% ipython --no-banner

In [1]: import numpy as np

In [2]: np.set_printoptions(precision=3, suppress=True, linewidth=140, sign=" ")

In [3]: f = np.array([6, 0, 2]) + 0.5

In [4]: M = np.outer(f, f) / (f @ f)

In [5]: M
Out[5]: 
array([[ 0.867,  0.067,  0.333],
       [ 0.067,  0.005,  0.026],
       [ 0.333,  0.026,  0.128]])

In [6]: x0 = np.array([-2, -2, -1])

In [7]: np.linalg.eigvalsh(2 * M - np.eye(3))
Out[7]: array([-1., -1.,  1.])

In [8]: M @ x0
Out[8]: array([-2.2  , -0.169, -0.846])

In [9]: M @ M @ x0
Out[9]: array([-2.2  , -0.169, -0.846])

In [10]: round(float((x0 - M @ x0) @ (M @ x0)), 3)
Out[10]: -0.0

In [11]: feats = np.load("arr.npy")

In [12]: feats
Out[12]: 
array([[-0.761, -0.108,  0.271,  0.464,  0.347],
       [ 0.523, -0.097, -0.044,  0.26 ,  0.805],
       [-0.285, -0.374, -0.101, -0.786,  0.389],
       [-0.095,  0.888,  0.221, -0.282,  0.272],
       [-0.238,  0.225, -0.93 ,  0.141,  0.086]])

In [13]: f = np.array([-2, 4, 0])

In [14]: np.convolve(feats[1], f)
Out[14]: array([-1.046,  2.286, -0.3  , -0.694, -0.57 ,  3.219,  0.   ])

In [15]: np.cross(feats[1, :3], feats[0, :3])
Out[15]: array([-0.031, -0.109, -0.13 ])

In [16]: x0 = np.array([5, -5, 3, 8, -1])

In [17]: rhs = feats @ x0

In [18]: rhs
Out[18]: array([ 0.914,  4.244, -6.534, -6.781, -4.06 ])

In [19]: np.linalg.solve(feats, 3 * rhs)
Out[19]: array([ 15., -15.,   9.,  24.,  -3.])

In [20]: np.round(np.linalg.solve(feats.T, feats[0]), 3) + 0
Out[20]: array([ 1.,  0.,  0.,  0.,  0.])

In [21]: np.round(np.linalg.solve(feats, feats[:, 3]), 3) + 0
Out[21]: array([ 0.,  0.,  0.,  1.,  0.])

In [22]: np.linalg.solve(feats, rhs + feats[:, 0])
Out[22]: array([ 6., -5.,  3.,  8., -1.])

In [23]: np.linalg.solve(feats, rhs)
Out[23]: array([ 5., -5.,  3.,  8., -1.])

In [24]: x0 = np.array([2, 1, 0, 1, 3])

In [25]: np.round(feats.T @ (feats @ x0), 3) + 0
Out[25]: array([ 2.,  1.,  0.,  1.,  3.])

In [26]: np.sort(np.abs(np.degrees(np.angle(np.linalg.eigvals(feats)))))
Out[26]: array([   0.   ,  104.017,  104.017,  146.674,  146.674])

In [27]: [p for p in range(1, 25) if np.allclose(np.linalg.matrix_power(feats, p), np.eye(5))]
Out[27]: []

In [28]: np.linalg.inv(feats)
Out[28]: 
array([[-0.761,  0.523, -0.285, -0.095, -0.238],
       [-0.108, -0.097, -0.374,  0.888,  0.225],
       [ 0.271, -0.044, -0.101,  0.221, -0.93 ],
       [ 0.464,  0.26 , -0.786, -0.282,  0.141],
       [ 0.347,  0.805,  0.389,  0.272,  0.086]])

In [29]: 5 - np.linalg.matrix_rank(feats - np.eye(5), tol=1e-8)
Out[29]: np.int64(1)

In [30]: rng = np.random.default_rng(98056)

In [31]: idx = rng.permutation(5)

In [32]: idx
Out[32]: array([ 4,  1,  0,  2,  3])

In [33]: out = feats[idx][:, idx]

In [34]: np.sort(np.abs(np.linalg.eigvals(out)))
Out[34]: array([ 1.,  1.,  1.,  1.,  1.])

In [35]: round(np.trace(out), 3)
Out[35]: np.float64(-1.156)

In [36]: E = np.array([[-1, 9, -2, 8, 5, -5],
    ...:     [-9, 8, -2, -8, 1, 2],
    ...:     [-8, 9, -2, 9, -6, -4],
    ...:     [9, -1, 7, 2, 8, -7],
    ...:     [-2, -2, -5, -9, -8, 9],
    ...:     [7, -1, 3, 1, 9, -7]])

In [37]: E
Out[37]: 
array([[-1,  9, -2,  8,  5, -5],
       [-9,  8, -2, -8,  1,  2],
       [-8,  9, -2,  9, -6, -4],
       [ 9, -1,  7,  2,  8, -7],
       [-2, -2, -5, -9, -8,  9],
       [ 7, -1,  3,  1,  9, -7]])

In [38]: idx = rng.permutation(6)

In [39]: out = E[:, idx] * rng.choice([-1, 1], 6)

In [40]: out
Out[40]: 
array([[-2,  1, -8,  5,  9, -5],
       [-2,  9,  8, -2,  8, -1],
       [-2,  8, -9,  4,  9,  6],
       [ 7, -9, -2,  7, -1, -8],
       [-5,  2,  9, -9, -2,  8],
       [ 3, -7, -1,  7, -1, -9]])

In [41]: Uu, _, vt = np.linalg.svd(E.T @ out)

In [42]: np.round(np.linalg.lstsq(E, out)[0], 3) + 0
Out[42]: 
array([[ 0., -1.,  0.,  0.,  0.,  0.],
       [ 0.,  0.,  0.,  0.,  1.,  0.],
       [ 1.,  0.,  0.,  0.,  0.,  0.],
       [ 0.,  0., -1.,  0.,  0.,  0.],
       [ 0.,  0.,  0.,  0.,  0., -1.],
       [ 0.,  0.,  0., -1.,  0.,  0.]])

In [43]: np.round(Uu @ vt, 3) + 0
Out[43]: 
array([[ 0., -1.,  0.,  0.,  0.,  0.],
       [ 0.,  0.,  0.,  0.,  1.,  0.],
       [ 1.,  0.,  0.,  0.,  0.,  0.],
       [ 0.,  0., -1.,  0.,  0.,  0.],
       [ 0.,  0.,  0.,  0.,  0., -1.],
       [ 0.,  0.,  0., -1.,  0.,  0.]])

In [44]: J = np.array([[-6, -9, -2, 24, 36, 8],
    ...:     [-2, -7, -1, 8, 28, 4],
    ...:     [-2, -2, -7, 8, 8, 28],
    ...:     [0, 0, 0, -24, -36, -8],
    ...:     [0, 0, 0, -8, -28, -4],
    ...:     [0, 0, 0, -8, -8, -28]])

In [45]: J[2] @ J[0]
Out[45]: np.int64(748)

In [46]: round(float(np.linalg.norm(J[2], 1)), 3), round(float(np.linalg.norm(J[2], np.inf)), 3)
Out[46]: (55.0, 28.0)

In [47]: np.linalg.norm(J, axis=1).argmax()
Out[47]: np.int64(0)

In [48]: np.linalg.norm(J, axis=1)
Out[48]: array([ 45.354,  30.299,  31.129,  44.   ,  29.394,  30.199])

In [49]: round(np.linalg.norm(J[2] - J[0]), 3)
Out[49]: np.float64(39.115)

In [50]: np.round(np.linalg.norm(J, 2), 3)
Out[50]: np.float64(78.709)

In [51]: W0 = np.load("m.npy")

In [52]: W0
Out[52]: 
array([[ 0,  0,  1,  0,  0,  1],
       [ 0,  0,  0,  1,  1,  0],
       [ 1,  0,  0,  0,  0,  1],
       [ 0,  1,  0,  0,  1,  0],
       [ 0,  1,  0,  1,  0,  0],
       [ 1,  0,  1,  0,  0,  0]])

In [53]: np.trace(W0 @ W0 @ W0) // 6
Out[53]: np.int64(2)

In [54]: low = np.diag(W0.sum(axis=1)) - W0

In [55]: low
Out[55]: 
array([[ 2,  0, -1,  0,  0, -1],
       [ 0,  2,  0, -1, -1,  0],
       [-1,  0,  2,  0,  0, -1],
       [ 0, -1,  0,  2, -1,  0],
       [ 0, -1,  0, -1,  2,  0],
       [-1,  0, -1,  0,  0,  2]])

In [56]: low @ np.ones(6)
Out[56]: array([ 0.,  0.,  0.,  0.,  0.,  0.])

In [57]: arr = np.loadtxt("case15.csv", delimiter=",")

In [58]: arr
Out[58]: 
array([[ 1.   ,  0.7  ,  0.49 ,  0.343,  0.24 ],
       [ 0.7  ,  1.   ,  0.7  ,  0.49 ,  0.343],
       [ 0.49 ,  0.7  ,  1.   ,  0.7  ,  0.49 ],
       [ 0.343,  0.49 ,  0.7  ,  1.   ,  0.7  ],
       [ 0.24 ,  0.343,  0.49 ,  0.7  ,  1.   ]])

In [59]: x0 = np.ones(5)

In [60]: for _ in range(3):
    ...:     x0 = arr @ x0
    ...:     x0 /= np.linalg.norm(x0)
    ...:     print(round(x0 @ arr @ x0, 3))
    ...: 
3.102
3.103
3.103

In [61]: np.round(np.linalg.eigvalsh(arr)[-1], 3)
Out[61]: np.float64(3.103)

In [62]: x0
Out[62]: array([ 0.394,  0.47 ,  0.497,  0.47 ,  0.394])

In [63]: ev, evecs = np.linalg.eig(arr)

In [64]: np.sort(np.linalg.eigvals(arr @ arr))
Out[64]: array([ 0.037,  0.066,  0.188,  1.027,  9.628])

In [65]: np.sort(np.linalg.eigvals(arr.T))
Out[65]: array([ 0.193,  0.257,  0.434,  1.013,  3.103])

In [66]: np.sort(np.linalg.eigvals(np.linalg.inv(arr)))
Out[66]: array([ 0.322,  0.987,  2.305,  3.895,  5.178])

In [67]: blk = np.stack([arr, -1 * arr, arr[::-1]])

In [68]: np.linalg.matrix_rank(blk)
Out[68]: array([ 5,  5,  5])

In [69]: np.linalg.norm(blk, axis=(1, 2))
Out[69]: array([ 3.309,  3.309,  3.309])

In [70]: low = np.linalg.cholesky(arr)

In [71]: low
Out[71]: 
array([[ 1.   ,  0.   ,  0.   ,  0.   ,  0.   ],
       [ 0.7  ,  0.714,  0.   ,  0.   ,  0.   ],
       [ 0.49 ,  0.5  ,  0.714,  0.   ,  0.   ],
       [ 0.343,  0.35 ,  0.5  ,  0.714,  0.   ],
       [ 0.24 ,  0.245,  0.35 ,  0.5  ,  0.714]])

In [72]: arr / np.sqrt(np.outer(np.diag(arr), np.diag(arr)))
Out[72]: 
array([[ 1.   ,  0.7  ,  0.49 ,  0.343,  0.24 ],
       [ 0.7  ,  1.   ,  0.7  ,  0.49 ,  0.343],
       [ 0.49 ,  0.7  ,  1.   ,  0.7  ,  0.49 ],
       [ 0.343,  0.49 ,  0.7  ,  1.   ,  0.7  ],
       [ 0.24 ,  0.343,  0.49 ,  0.7  ,  1.   ]])

In [73]: low @ low.T
Out[73]: 
array([[ 1.   ,  0.7  ,  0.49 ,  0.343,  0.24 ],
       [ 0.7  ,  1.   ,  0.7  ,  0.49 ,  0.343],
       [ 0.49 ,  0.7  ,  1.   ,  0.7  ,  0.49 ],
       [ 0.343,  0.49 ,  0.7  ,  1.   ,  0.7  ],
       [ 0.24 ,  0.343,  0.49 ,  0.7  ,  1.   ]])
